In [1]: import numpy as np

In [2]: from numpy import linalg as LA

In [3]: np.set_printoptions(precision=2, suppress=True, linewidth=120, floatmode="fixed")

In [4]: arr = np.loadtxt("case9.csv", delimiter=",")

In [5]: arr
Out[5]: 
array([[-3.00, -2.00, -3.00, -9.00, -3.00,  2.00, -4.00],
       [-2.00, -3.00, -2.00, -3.00, -9.00, -3.00,  2.00],
       [-3.00, -2.00, -3.00, -2.00, -3.00, -9.00, -3.00],
       [-9.00, -3.00, -2.00, -3.00, -2.00, -3.00, -9.00],
       [-3.00, -9.00, -3.00, -2.00, -3.00, -2.00, -3.00],
       [ 2.00, -3.00, -9.00, -3.00, -2.00, -3.00, -2.00],
       [-4.00,  2.00, -3.00, -9.00, -3.00, -2.00, -3.00]])

In [6]: W1 = np.array([[5, 4, -2, -2, -4, 5],
   ...:     [5, 0, 2, 0, 1, 5],
   ...:     [1, -5, 2, 2, 0, -3],
   ...:     [-2, -5, -1, -5, -4, -5],
   ...:     [0, 1, -3, -1, 3, -3],
   ...:     [-3, -2, -4, 1, 1, 4],
   ...:     [-2, 2, 3, 3, 3, -3]])

In [7]: beta = np.array([1, 0, 0, 5, 2, 1])

In [8]: hid = np.maximum(arr @ W1 + beta, 0)

In [9]: print((hid > 0).astype(int))
[[0 1 0 1 1 1]
 [0 1 1 1 0 1]
 [1 1 1 0 0 0]
 [0 0 1 1 1 0]
 [0 1 0 1 0 0]
 [1 1 0 0 0 1]
 [1 1 1 1 1 1]]

In [10]: W2 = np.array([[-3, 4], [2, -2], [1, 5], [3, -5], [-2, 2], [0, -2]])

In [11]: W1 @ W2
Out[11]: 
array([[ -7,  -6],
       [-15,  22],
       [ -5,  20],
       [-12,  24],
       [-10,   0],
       [  2, -39],
       [ 16,   0]])

In [12]: print((hid @ W2).round(6).argmax(axis=1))
[0 0 1 1 0 0 0]

In [13]: w, vecs = LA.eigh(arr)

In [14]: x0 = np.array([-4, 5, 0, 0, 5, 2, 5])

In [15]: LA.eigvalsh(arr[1:, 1:])
Out[15]: array([-20.81,  -9.33,  -6.37,   2.73,   6.60,   9.18])

In [16]: print(np.round(x0 @ arr @ x0 / (x0 @ x0), 2), round(float(w[0]), 2), round(float(w[-1]), 2))
-6.28 -24.06 10.33

In [17]: Q, vecs = LA.qr(arr[:, :3])[0], LA.qr(arr[:, 3:])[0]

In [18]: sig = LA.svd(Q.T @ vecs, compute_uv=False)

In [19]: np.degrees(np.arccos(sig.clip(0, 1)))
Out[19]: array([ 4.56, 44.09, 69.50])

In [20]: feats = np.loadtxt("layer6.csv", delimiter=",")

In [21]: print(feats)
[[  0.73  12.96  -1.70]
 [  3.61   7.27   4.58]
 [ 10.98  -6.61  -1.09]
 [ -2.52  -3.30   3.07]
 [  6.49  -3.21  -4.67]
 [ -8.88  14.24  -5.53]
 [ -8.92  -2.42 -15.44]
 [ 11.01  14.32   5.37]
 [  6.62  -7.42  -9.38]
 [ 11.85  -1.26  11.99]
 [ -2.35   2.37  -5.90]
 [ -5.51 -14.64  -5.35]
 [ -0.55  10.82  -3.49]
 [ 19.91  11.65  14.33]
 [ -9.99  -2.74   5.26]
 [ -6.19  -2.08  12.35]
 [ -8.95  -2.54   7.94]
 [  2.92  -5.52  19.52]
 [ -1.14  -2.31  -6.08]
 [  4.77   5.55  -5.96]
 [ -0.14  -6.05   3.74]
 [ -8.74  -8.33   3.15]
 [-23.19   3.50  11.05]
 [ -2.43   4.73   3.65]
 [ -1.80   1.13  -1.58]
 [ -3.77   2.12  -0.60]
 [-18.49  -2.55  -9.19]
 [ 29.22  17.36  -1.32]
 [-18.37  -9.02   8.04]
 [-18.73   8.59 -13.88]
 [ -2.69  -5.83  -4.91]
 [-21.31  -5.50 -15.04]
 [  8.08   1.93   0.83]]

In [22]: lab = feats[:, 1] > np.median(feats[:, 1])

In [23]: r0 = feats[lab].mean(axis=0) - feats[~lab].mean(axis=0)

In [24]: np.round((((feats - feats.mean(axis=0)) @ r0 > 0) == lab).mean(), 2)
Out[24]: np.float64(0.94)

In [25]: np.argsort(-np.abs(r0).round(6), kind="stable")
Out[25]: array([1, 0, 2])

In [26]: ((feats - feats.mean(axis=0)) @ r0 > 0).astype(int)
Out[26]: array([1, 1, 0, 0, 0, 1, 0, 1, 0, 1, 1, 0, 1, 1, 0, 0, 0, 0, 0, 1, 0, 0, 0, 1, 1, 1, 0, 1, 0, 0, 0, 0, 1])

In [27]: lab.astype(int)
Out[27]: array([1, 1, 0, 0, 0, 1, 0, 1, 0, 1, 1, 0, 1, 1, 0, 0, 0, 0, 0, 1, 0, 0, 1, 1, 1, 1, 0, 1, 0, 1, 0, 0, 1])
